% ipython --no-banner

In [1]: import numpy as np

In [2]: from numpy import linalg as LA

In [3]: np.set_printoptions(precision=2, suppress=True, linewidth=120)

In [4]: X = np.loadtxt("sample10.csv", delimiter=",")

In [5]: X
Out[5]: 
array([[ 0.,  0.,  0.,  0.,  0.,  0., -1.],
       [ 0.,  0.,  0.,  0.,  0., -1., -2.],
       [ 0.,  0.,  0.,  0.,  0., -1.,  1.],
       [ 0.,  0.,  0.,  0.,  0., -3., -1.],
       [ 0.,  0.,  0.,  0.,  0.,  1., -3.],
       [ 0., -1., -1., -3.,  1.,  0.,  0.],
       [-1., -2.,  1., -1., -3.,  0.,  0.]])

In [6]: [round(float(LA.det(X[:i, :i])), 2) + 0 for i in range(1, 8)]
Out[6]: [0.0, 0.0, 0.0, 0.0, 0.0, 0.0, 0.0]

In [7]: round(float(LA.eigvalsh(X).min()), 2)
Out[7]: -4.03

In [8]: w, V = LA.eigh(X)

In [9]: np.abs(V[:, -1]).round(6).argmax()
Out[9]: np.int64(6)

In [10]: (w > 1e-8).sum(), (w < -1e-8).sum()
Out[10]: (np.int64(2), np.int64(2))

In [11]: np.round(V.T @ X @ V, 2) + 0
Out[11]: 
array([[-4.03,  0.  ,  0.  ,  0.  ,  0.  ,  0.  ,  0.  ],
       [ 0.  , -3.43,  0.  ,  0.  ,  0.  ,  0.  ,  0.  ],
       [ 0.  ,  0.  ,  0.  ,  0.  ,  0.  ,  0.  ,  0.  ],
       [ 0.  ,  0.  ,  0.  ,  0.  ,  0.  ,  0.  ,  0.  ],
       [ 0.  ,  0.  ,  0.  ,  0.  ,  0.  ,  0.  ,  0.  ],
       [ 0.  ,  0.  ,  0.  ,  0.  ,  0.  ,  3.43,  0.  ],
       [ 0.  ,  0.  ,  0.  ,  0.  ,  0.  ,  0.  ,  4.03]])

In [12]: LA.eigvalsh(X + 5 * np.eye(7))
Out[12]: array([0.97, 1.57, 5.  , 5.  , 5.  , 8.43, 9.03])

In [13]: w.sum(), np.trace(X)
Out[13]: (np.float64(0.0), np.float64(0.0))

In [14]: w, V = LA.eigh(X)

In [15]: vec = np.array([6, 8, 4, 5, -6, 0, 7])

In [16]: round(float(vec @ X @ vec / (vec @ vec)), 2), round(float(w[0]), 2), np.round(w[-1], 2)
Out[16]: (-0.31, -4.03, np.float64(4.03))

In [17]: np.abs(X).sum(axis=1).max(), np.round(np.abs(w).max(), 2)
Out[17]: (np.float64(8.0), np.float64(4.03))

In [18]: (np.sign(V[:, -1].round(6)) == np.sign(V[0, -1].round(6))).astype(int)
Out[18]: array([1, 1, 0, 1, 1, 0, 0])
